% ipython --no-banner

In [1]: import numpy as np

In [2]: import numpy.linalg as la

In [3]: np.set_printoptions(precision=1, suppress=True, linewidth=100)

In [4]: def tidy(a):
   ...:     return np.round(a, 1) + 0
   ...: 

In [5]: feats = np.loadtxt("out19.csv", delimiter=",")

In [6]: feats
Out[6]: 
array([[-0.6,  0.6,  0.3,  0.3,  1.2,  0.4,  0.5,  0.7,  0.5],
       [-0.9,  0.2, -0.7, -0.4,  1.8,  0.7,  0.7,  0. ,  0.2],
       [-0.8,  0.2, -1.7, -1.1,  1.6,  0.7,  1.1,  0.6,  1. ],
       [ 0.7,  1.1, -1.5, -0.5, -1.2,  0.7, -0.9, -0.1,  0.9],
       [-0.8,  0. ,  0.6, -0.2,  1.7, -1.2,  0.7,  0.6,  0.2],
       [-0.1,  0.2, -0.7,  1.2,  0.3,  1.1,  0.7, -0.7,  1.3],
       [-1.1, -0.5, -0.7, -1.9,  2.2,  2.2,  0.2,  1.4,  0. ],
       [ 0.2,  1. ,  0.2,  1.3, -0.4,  1.9, -0.2,  0.7, -0.1],
       [-0.2, -0.6, -0.2,  0.8,  0.3, -1.2,  1.1, -0.9, -1.8],
       [ 0.5, -1.8,  1.7,  1.7, -1. ,  0.2, -0.8,  0.6, -1. ],
       [-0.8,  0.4,  0.4,  0.6,  1.6,  0.4, -0.3,  0. ,  0.8],
       [ 0.6, -0.7, -0.5,  2.3, -1.4,  0.9, -1.4,  0.6, -0.7],
       [ 1. ,  0.6, -1.5,  0.7, -2.1,  0.4, -0.4,  0.6,  1.2],
       [ 0.2,  1.4, -0.2,  0.5, -0.6,  0.7, -2.4, -2.1, -1.1],
       [-0.7, -0.5,  0.1, -0.8,  1.5,  0.3, -0.6,  0.1, -0.2],
       [ 0.2,  0.6,  0.4,  1.2, -0.5, -0.9,  2. ,  1.7, -1. ],
       [-0.8,  1. ,  0.1, -0.2,  1.6,  0.8, -2. ,  0.4, -0.4],
       [-0.8, -0.7,  0.2, -0.5,  1.7, -1. , -0.8, -0.6, -1.7],
       [-0.9,  2.7, -1.1,  0.4,  1.9,  0.8,  0.6,  0.6,  0. ],
       [ 0.9, -1.4,  0.7, -0.2, -1.9, -0.5, -0.3,  0.4,  0.1],
       [ 0.4, -0.8,  1.2, -0.6, -0.8,  0. , -0.5,  0.4,  1. ],
       [-0.3,  1.1, -0.8,  2.4,  0.7,  1.2, -0.8,  1.1,  1.3],
       [-0.1, -1.4,  0.2, -0.6,  0.3, -1.4,  0.4,  0.1, -1.2],
       [ 0.8, -0.8, -0.9,  0.5, -1.5,  0.3, -0.1,  0.6, -1. ],
       [ 0.6, -0.8, -0.5, -0.6, -1.4,  0. ,  0.3,  0.8,  0.5],
       [-1.1,  1.4,  0. ,  1.9,  2.2, -1.4, -2.2,  0.1,  0.7],
       [-0.7,  1.9,  0. ,  0.6,  1.4, -0.5,  0.6, -0.7,  1.3],
       [ 0.9,  0.5,  0.1, -0.5, -2. ,  0.1,  0.2,  2.1, -0.2],
       [ 1.9,  3.3, -0.9,  0.6, -3.7,  1.2, -0.8, -2.4,  0. ],
       [-0.6,  0.4, -0.9,  0.1,  1.2,  1.1,  0.1,  0.3,  0. ],
       [ 0.2, -1.5, -0.9, -0.3, -0.3,  0.3, -1.3,  0.4,  1.5],
       [ 0.9, -0.3, -1.1,  0.8, -1.7, -0.5,  1.3,  1.7,  0.6],
       [-0.4, -0.6,  0.6, -1.3,  0.8, -0.2, -1.1,  0.1, -0.1],
       [-0.3,  0.1, -0.9, -0.3,  0.7,  1.5, -1.2,  1.3, -0.2],
       [ 0.2, -1.2,  0.9, -0.9, -0.5, -0.4,  0.1,  1.3,  0.5],
       [-0.3,  1.4,  1. ,  1.4,  0.5,  1. , -0.7,  1.1, -1.2],
       [ 0.2, -1.7,  1.1, -0.4, -0.1,  1. ,  0.9, -0.3,  0. ],
       [ 1.8, -0.3,  1.6,  1. , -3.6,  0. , -1.5,  0.2,  1.7]])

In [7]: vec = np.array([4, 0, 5, 1, 0, 2, 5, 2, -2])

In [8]: y = feats @ vec

In [9]: tidy(la.lstsq(feats, y)[0])
Out[9]: array([ 4.,  0.,  5.,  1.,  0.,  2.,  5.,  2., -2.])

In [10]: rng = np.random.default_rng(622917)

In [11]: y = y + 0.1 * rng.normal(size=38)

In [12]: tidy(y)
Out[12]: 
array([  3.1,  -3.1,  -6.7, -10.5,   1.5,  -1.1,  -1.5,   7.5,   3.8,  11.8,  -2.8,  -0.3,  -5.1,
       -12.4,  -4.7,  17.4,  -9.6,  -6.4,  -3. ,   5. ,   3.3,  -4.9,   2. ,   2.3,   1.4, -17.4,
        -4.4,   9.3,  -2.5,  -3.7, -12.1,   6.7,  -5.4,  -6.2,   5.7,   8.3,  11.9,   5.8])

In [13]: beta, *_ = la.lstsq(feats, y)

In [14]: tidy(beta)
Out[14]: array([ 4.1,  0. ,  5. ,  1. ,  0. ,  2. ,  5. ,  2. , -2. ])
